$ ipython --no-banner

In [1]: import numpy as np

In [2]: from numpy import linalg as LA

In [3]: np.set_printoptions(suppress=True, linewidth=100)

In [4]: rd = lambda a: np.round(a, 3) + 0

In [5]: feats = np.array([[2, 3, 4, 5],
   ...:     [6, 7, 8, 9],
   ...:     [10, 11, 12, 13],
   ...:     [14, 15, 16, 17],
   ...:     [18, 19, 20, 21]])

In [6]: left, sig, Vt = LA.svd(feats)

In [7]: np.argmax(sig[:-1] / (sig[1:] + 1e-6)) + 1
Out[7]: np.int64(2)

In [8]: other = left[:, :2] @ np.diag(sig[:2]) @ Vt[:2]

In [9]: LA.matrix_rank(other)
Out[9]: np.int64(2)

In [10]: rd(LA.norm(feats - other, 2)), rd(sig[2])
Out[10]: (np.float64(0.0), np.float64(0.0))

In [11]: LA.matrix_rank(feats, rtol=0.05)
Out[11]: np.int64(1)

In [12]: rd(LA.norm(feats - other) / LA.norm(feats))
Out[12]: np.float64(0.0)

In [13]: left, sig, Vt = LA.svd(feats)

In [14]: evecs = Vt[:(sig > 1e-8).sum()]

In [15]: rng = np.random.default_rng(11)

In [16]: x = feats[4] + -1 * feats[1] + rng.integers(2) * np.eye(4)[2]

In [17]: x
Out[17]: array([12., 12., 12., 12.])

In [18]: rd(np.diag(evecs.T @ evecs))
Out[18]: array([0.7, 0.3, 0.3, 0.7])

In [19]: LA.matrix_rank(np.vstack([feats, x]))
Out[19]: np.int64(2)

In [20]: rd(np.trace(LA.pinv(feats) @ feats))
Out[20]: np.float64(2.0)

In [21]: np.unique(feats.round(6), axis=0).shape
Out[21]: (5, 4)

In [22]: LA.lstsq(feats[:-1].T, feats[-1])[2]
Out[22]: np.int32(2)

In [23]: np.abs(np.diag(LA.qr(feats)[1])) > 1e-9
Out[23]: array([ True,  True, False, False])

In [24]: rank = LA.matrix_rank(feats)

In [25]: rank
Out[25]: np.int64(2)

In [26]: N = LA.svd(feats)[2][rank:].T

In [27]: rd(N @ N.T)
Out[27]: 
array([[ 0.3, -0.4, -0.1,  0.2],
       [-0.4,  0.7, -0.2, -0.1],
       [-0.1, -0.2,  0.7, -0.4],
       [ 0.2, -0.1, -0.4,  0.3]])

In [28]: N.shape
Out[28]: (4, 2)

In [29]: rd(feats @ N)
Out[29]: 
array([[0., 0.],
       [0., 0.],
       [0., 0.],
       [0., 0.],
       [0., 0.]])

In [30]: [int(LA.matrix_rank(feats[:i])) for i in range(1, len(feats) + 1)]
Out[30]: [1, 2, 2, 2, 2]

In [31]: A = np.load("data.npy")

In [32]: rd(A)
Out[32]: 
array([[0.667, 0.   , 0.   , 0.   , 0.   , 0.   , 0.   , 0.333, 0.   ],
       [0.2  , 0.2  , 0.   , 0.   , 0.   , 0.2  , 0.2  , 0.   , 0.2  ],
       [0.2  , 0.   , 0.2  , 0.2  , 0.   , 0.   , 0.   , 0.2  , 0.2  ],
       [0.   , 0.333, 0.   , 0.333, 0.   , 0.   , 0.333, 0.   , 0.   ],
       [0.333, 0.   , 0.   , 0.   , 0.667, 0.   , 0.   , 0.   , 0.   ],
       [0.   , 0.   , 0.333, 0.   , 0.   , 0.667, 0.   , 0.   , 0.   ],
       [0.   , 0.   , 0.   , 0.25 , 0.   , 0.25 , 0.25 , 0.   , 0.25 ],
       [0.   , 0.2  , 0.   , 0.   , 0.2  , 0.   , 0.2  , 0.2  , 0.2  ],
       [0.   , 0.   , 0.   , 0.   , 0.   , 0.   , 0.5  , 0.   , 0.5  ]])

In [33]: other = np.array([[2, 2],
    ...:     [1, 3],
    ...:     [0, 1],
    ...:     [3, 1],
    ...:     [2, 2],
    ...:     [1, 1],
    ...:     [1, 3],
    ...:     [0, 2],
    ...:     [1, 1]])

In [34]: rd(np.einsum("ij,ij->i", A, A))
Out[34]: array([0.556, 0.2  , 0.2  , 0.333, 0.556, 0.556, 0.25 , 0.2  , 0.5  ])

In [35]: rd(A @ other)
Out[35]: 
array([[1.333, 2.   ],
       [1.2  , 2.   ],
       [1.2  , 1.4  ],
       [1.667, 2.333],
       [2.   , 2.   ],
       [0.667, 1.   ],
       [1.5  , 1.5  ],
       [1.   , 2.2  ],
       [1.   , 2.   ]])

In [36]: rd(np.einsum("ij->j", A))
Out[36]: array([1.4  , 0.733, 0.533, 0.783, 0.867, 1.117, 1.483, 0.733, 1.35 ])

In [37]: np.vstack([A, other.T]).shape
Out[37]: (11, 9)

In [38]: rd(other.T @ A.T)
Out[38]: 
array([[1.333, 1.2  , 1.2  , 1.667, 2.   , 0.667, 1.5  , 1.   , 1.   ],
       [2.   , 2.   , 1.4  , 2.333, 2.   , 1.   , 1.5  , 2.2  , 2.   ]])

In [39]: other = np.array([[2, 1, 2], [1, 1, 1], [0, 2, 2], [0, 1, 1]])

In [40]: np.einsum("ij->j", feats)
Out[40]: array([50, 55, 60, 65])

In [41]: feats @ other
Out[41]: 
array([[  7,  18,  20],
       [ 19,  38,  44],
       [ 31,  58,  68],
       [ 43,  78,  92],
       [ 55,  98, 116]])

In [42]: LA.matrix_rank(np.vstack([feats, other.T]))
Out[42]: np.int64(4)

In [43]: np.einsum("ik,kj->ji", feats, other)
Out[43]: 
array([[  7,  19,  31,  43,  55],
       [ 18,  38,  58,  78,  98],
       [ 20,  44,  68,  92, 116]])

In [44]: M = np.loadtxt("layer11.csv", delimiter=",")

In [45]: M
Out[45]: 
array([[  5.741,   6.379,  16.933, -10.189,  -5.896,   3.163,  -8.844],
       [ 18.302,  -5.072,  21.223,   5.426, -12.613,  -3.7  ,  11.718],
       [-11.096,   2.166,   1.188,   7.497,  -4.429,   5.244,  -1.575],
       [  5.875,   6.539,  16.075,  -8.681,  -6.577,   1.574,  -7.788],
       [  4.795,   4.656,  16.857,  -8.921,  -4.94 ,   3.442,  -7.675],
       [-10.047,   1.976,   1.237,   6.172,  -4.4  ,   4.043,  -2.359],
       [-11.114,   3.083,   0.623,   7.606,  -5.863,   4.564,  -3.198],
       [  4.986,   3.4  ,  16.071,  -9.971,  -5.177,   3.088,  -7.767],
       [-11.952,   2.666,   1.465,   6.704,  -4.752,   4.063,  -0.499],
       [  5.548,   6.615,  16.3  ,  -9.603,  -5.913,   5.387,  -8.369],
       [ 18.263,  -6.129,  20.843,   6.458, -12.402,  -0.538,  11.762],
       [  4.739,   3.972,  16.434,  -9.474,  -3.323,   0.39 ,  -8.65 ],
       [  4.633,   3.343,  15.961,  -9.587,  -6.393,   2.257,  -9.569],
       [ 18.434,  -4.84 ,  21.839,   7.274, -10.871,  -0.797,  11.565],
       [ 18.335,  -5.202,  19.678,   7.192, -12.168,  -0.393,  13.01 ],
       [-13.001,   2.752,  -0.202,   6.86 ,  -5.862,   4.522,  -1.943],
       [ 19.054,  -5.719,  20.795,   4.317, -11.67 ,  -1.976,  11.668],
       [  5.138,   5.982,  18.073,  -9.307,  -5.955,   2.275,  -7.511],
       [  5.726,   5.007,  17.703,  -8.202,  -4.294,   3.781,  -8.625],
       [  4.661,   5.571,  17.545,  -7.719,  -4.584,   1.224,  -8.57 ]])

In [46]: labels = M[:, 3] > np.median(M[:, 3])

In [47]: f = M[labels].mean(axis=0) - M[~labels].mean(axis=0)

In [48]: rd(f)
Out[48]: array([-1.666, -6.578, -5.926, 15.716, -3.198, -1.155, 13.352])

In [49]: labels.astype(int)
Out[49]: array([0, 1, 1, 0, 0, 1, 1, 0, 1, 0, 1, 0, 0, 1, 1, 1, 1, 0, 0, 0])

In [50]: np.argsort(-np.abs(f).round(6), kind="stable")
Out[50]: array([3, 6, 1, 2, 4, 0, 5])

In [51]: labels = rng.permutation(7)

In [52]: other = M[:, labels] * rng.choice([-1, 1], 7)

In [53]: other
Out[53]: 
array([[ 10.189,  -6.379,  -8.844,   3.163,   5.896,  16.933,  -5.741],
       [ -5.426,   5.072,  11.718,  -3.7  ,  12.613,  21.223, -18.302],
       [ -7.497,  -2.166,  -1.575,   5.244,   4.429,   1.188,  11.096],
       [  8.681,  -6.539,  -7.788,   1.574,   6.577,  16.075,  -5.875],
       [  8.921,  -4.656,  -7.675,   3.442,   4.94 ,  16.857,  -4.795],
       [ -6.172,  -1.976,  -2.359,   4.043,   4.4  ,   1.237,  10.047],
       [ -7.606,  -3.083,  -3.198,   4.564,   5.863,   0.623,  11.114],
       [  9.971,  -3.4  ,  -7.767,   3.088,   5.177,  16.071,  -4.986],
       [ -6.704,  -2.666,  -0.499,   4.063,   4.752,   1.465,  11.952],
       [  9.603,  -6.615,  -8.369,   5.387,   5.913,  16.3  ,  -5.548],
       [ -6.458,   6.129,  11.762,  -0.538,  12.402,  20.843, -18.263],
       [  9.474,  -3.972,  -8.65 ,   0.39 ,   3.323,  16.434,  -4.739],
       [  9.587,  -3.343,  -9.569,   2.257,   6.393,  15.961,  -4.633],
       [ -7.274,   4.84 ,  11.565,  -0.797,  10.871,  21.839, -18.434],
       [ -7.192,   5.202,  13.01 ,  -0.393,  12.168,  19.678, -18.335],
       [ -6.86 ,  -2.752,  -1.943,   4.522,   5.862,  -0.202,  13.001],
       [ -4.317,   5.719,  11.668,  -1.976,  11.67 ,  20.795, -19.054],
       [  9.307,  -5.982,  -7.511,   2.275,   5.955,  18.073,  -5.138],
       [  8.202,  -5.007,  -8.625,   3.781,   4.294,  17.703,  -5.726],
       [  7.719,  -5.571,  -8.57 ,   1.224,   4.584,  17.545,  -4.661]])

In [54]: left, _, Vt = LA.svd(M.T @ other)

In [55]: rd(left @ Vt)
Out[55]: 
array([[ 0.,  0.,  0.,  0.,  0.,  0., -1.],
       [ 0., -1.,  0.,  0.,  0.,  0.,  0.],
       [ 0.,  0.,  0.,  0.,  0.,  1.,  0.],
       [-1.,  0.,  0.,  0.,  0.,  0.,  0.],
       [ 0.,  0.,  0.,  0., -1.,  0.,  0.],
       [ 0.,  0.,  0.,  1.,  0.,  0.,  0.],
       [ 0.,  0.,  1.,  0.,  0.,  0.,  0.]])

In [56]: labels
Out[56]: array([3, 1, 6, 5, 4, 2, 0])
